% python3 -q
>>> import numpy as np
>>> np.set_printoptions(precision=3, suppress=True, linewidth=140, legacy="1.25")
>>> M = np.loadtxt("m.csv", delimiter=",")
>>> M
array([[ -3.103,  18.944,   5.612],
       [ -2.463, -19.259,   4.799],
       [  8.93 ,  -6.604, -16.633],
       [  9.348,   2.481, -17.506],
       [  5.377,  16.33 , -10.218],
       [ -8.896,  -6.477,  16.7  ],
       [  7.042, -13.436, -13.034],
       [ -4.278,  17.904,   7.82 ],
       [ -7.673, -11.485,  14.464],
       [  9.125,  -5.23 , -17.011]])
>>> # rows and columns are dependent
>>> D = np.linalg.norm(M[:, None] - M[None], axis=-1)
>>> np.unravel_index(D.round(6).argmax(), D.shape)
(3, 5)
>>> print(D[0])
[ 0.    38.217 35.949 30.992 18.148 28.333 38.718  2.708 32.019 35.295]
>>> D[:5, :5]
array([[ 0.   , 38.217, 35.949, 30.992, 18.148],
       [38.217,  0.   , 27.373, 33.311, 39.415],
       [35.949, 27.373,  0.   ,  9.136, 24.077],
       [30.992, 33.311,  9.136,  0.   , 16.145],
       [18.148, 39.415, 24.077, 16.145,  0.   ]])
>>> Uu, sv, vt = np.linalg.svd(M)
>>> V = vt[:(sv > 1e-8).sum()]
>>> rng = np.random.default_rng(385720)
>>> x = M[9] + 2 * M[2] + rng.integers(2) * np.eye(3)[1]
>>> x
array([ 26.985, -18.437, -50.277])
>>> np.diag(V.T @ V)
array([0.222, 1.   , 0.778])
>>> np.linalg.matrix_rank(np.vstack([M, x]))
2
>>> Ac = M - M.mean(axis=0)
>>> Uu, sv, vt = np.linalg.svd(Ac, full_matrices=False)
>>> print(np.abs(vt[0]).argmax())
2
>>> (np.sign(Uu[:, 0]) == np.sign(Uu[0, 0])).astype(int)
array([1, 1, 0, 0, 0, 1, 0, 1, 1, 0])
>>> np.linalg.lstsq(M[:-1].T, M[-1])[2]
2
>>> print(np.unique(M.round(6), axis=0).shape)
(10, 3)
>>> np.abs(np.diag(np.linalg.qr(M)[1])) > 1e-9
array([ True,  True, False])
>>> M @ np.linalg.pinv(M) @ M
array([[ -3.103,  18.944,   5.612],
       [ -2.463, -19.259,   4.799],
       [  8.93 ,  -6.604, -16.633],
       [  9.348,   2.481, -17.506],
       [  5.377,  16.33 , -10.218],
       [ -8.896,  -6.477,  16.7  ],
       [  7.042, -13.436, -13.034],
       [ -4.278,  17.904,   7.82 ],
       [ -7.673, -11.485,  14.464],
       [  9.125,  -5.23 , -17.011]])
>>> np.allclose(M[:-1].T @ np.linalg.lstsq(M[:-1].T, M[-1])[0], M[-1])
True
>>> W0 = np.load("dump.npy")
>>> W0
array([[11,  7,  5],
       [17, 13,  9],
       [ 0,  0,  0],
       [11,  7,  5],
       [ 0,  0,  0],
       [ 0,  0,  0],
       [14, 10,  7],
       [ 0,  0,  0],
       [ 5,  1,  1],
       [11,  7,  5],
       [ 0,  0,  0]])
>>> np.linalg.matrix_rank(W0, rtol=0.1)
1
>>> round(np.linalg.norm(W0, 2) / np.linalg.norm(W0), 3)
0.998
>>> Z = W0[[8, 9]].astype(float)
>>> for _ in range(6):
...     z = np.linalg.norm(W0[:, None] - Z, axis=-1).argmin(axis=1)
...     Z = np.array([W0[z == j].mean(axis=0) for j in range(2)])
... 
>>> z
array([1, 1, 0, 1, 0, 0, 1, 0, 0, 1, 0])
>>> print(Z[1] - Z[0])
[11.967  8.633  6.033]
>>> np.abs(Z[1] - Z[0]).argmax()
0
>>> Z
array([[ 0.833,  0.167,  0.167],
       [12.8  ,  8.8  ,  6.2  ]])
>>> print(np.allclose(W0[:-1].T @ np.linalg.lstsq(W0[:-1].T, W0[-1])[0], W0[-1]))
True
>>> np.linalg.lstsq(W0[:-1].T, W0[-1])[2]
2
>>> print(W0 @ np.linalg.pinv(W0) @ W0)
[[11.  7.  5.]
 [17. 13.  9.]
 [ 0.  0.  0.]
 [11.  7.  5.]
 [ 0.  0.  0.]
 [ 0.  0.  0.]
 [14. 10.  7.]
 [ 0.  0.  0.]
 [ 5.  1.  1.]
 [11.  7.  5.]
 [ 0.  0.  0.]]
>>> D = np.linalg.norm(W0[:, None] - W0[None], axis=-1)
>>> D[3]
array([ 0.   ,  9.381, 13.964,  0.   , 13.964, 13.964,  4.69 , 13.964,  9.381,  0.   , 13.964])
>>> np.linalg.norm(W0, axis=1)
array([13.964, 23.216,  0.   , 13.964,  0.   ,  0.   , 18.574,  0.   ,  5.196, 13.964,  0.   ])
>>> print(np.flatnonzero(D[3] < D.mean() / 2))
[0 3 9]
>>> D.shape
(11, 11)
>>> np.unravel_index(D.round(6).argmax(), D.shape)
(1, 2)
>>> arr = np.load("data.npy")
>>> arr
array([[2, 0],
       [0, 2]])
>>> print((arr != 0).astype(int))
[[1 0]
 [0 1]]
>>> (np.linalg.matrix_power((arr != 0) + (arr.T != 0) + np.eye(2), 2) > 0).astype(int)
array([[1, 0],
       [0, 1]])
>>> arr @ arr
array([[4, 0],
       [0, 4]])
>>> P = np.triu(np.array([[5, -3], [8, -5]]), 1) + np.eye(2)
>>> other = P @ arr @ np.linalg.inv(P)
>>> np.round(np.linalg.det(other), 3)
4.0
>>> P @ arr - arr @ P
array([[0., 0.],
       [0., 0.]])
>>> np.linalg.matrix_rank(other)
2
>>> np.trace(other), np.trace(arr)
(4.0, 4)
>>> other
array([[2., 0.],
       [0., 2.]])
>>> A, _ = np.linalg.qr(np.array([[-1.7, 0.8, 0.6, 2.9],
...     [0.3, -0.4, -0.1, -1.2],
...     [-0.1, 0.2, 1.4, -0.3],
...     [-0.7, -1.8, -0.8, 0.2]]))
>>> A
array([[-0.911,  0.339,  0.059, -0.226],
       [ 0.161, -0.188, -0.123, -0.961],
       [-0.054,  0.096, -0.989,  0.099],
       [-0.375, -0.917, -0.056,  0.124]])
>>> z = rng.permutation(4)
>>> z
array([3, 1, 0, 2])
>>> other = A[z][:, z]
>>> print(round(float(np.linalg.det(other)), 3), round(np.linalg.det(A[z]), 3))
-1.0 -1.0
>>> other
array([[ 0.124, -0.917, -0.375, -0.056],
       [-0.961, -0.188,  0.161, -0.123],
       [-0.226,  0.339, -0.911,  0.059],
       [ 0.099,  0.096, -0.054, -0.989]])
>>> x = np.array([0, 0, 3, 0])
>>> np.abs(np.linalg.eigvals(A))
array([1., 1., 1., 1.])
>>> [p for p in range(1, 25) if np.allclose(np.linalg.matrix_power(A, p), np.eye(4))]
[]
>>> print(round(np.linalg.det(A), 3))
-1.0
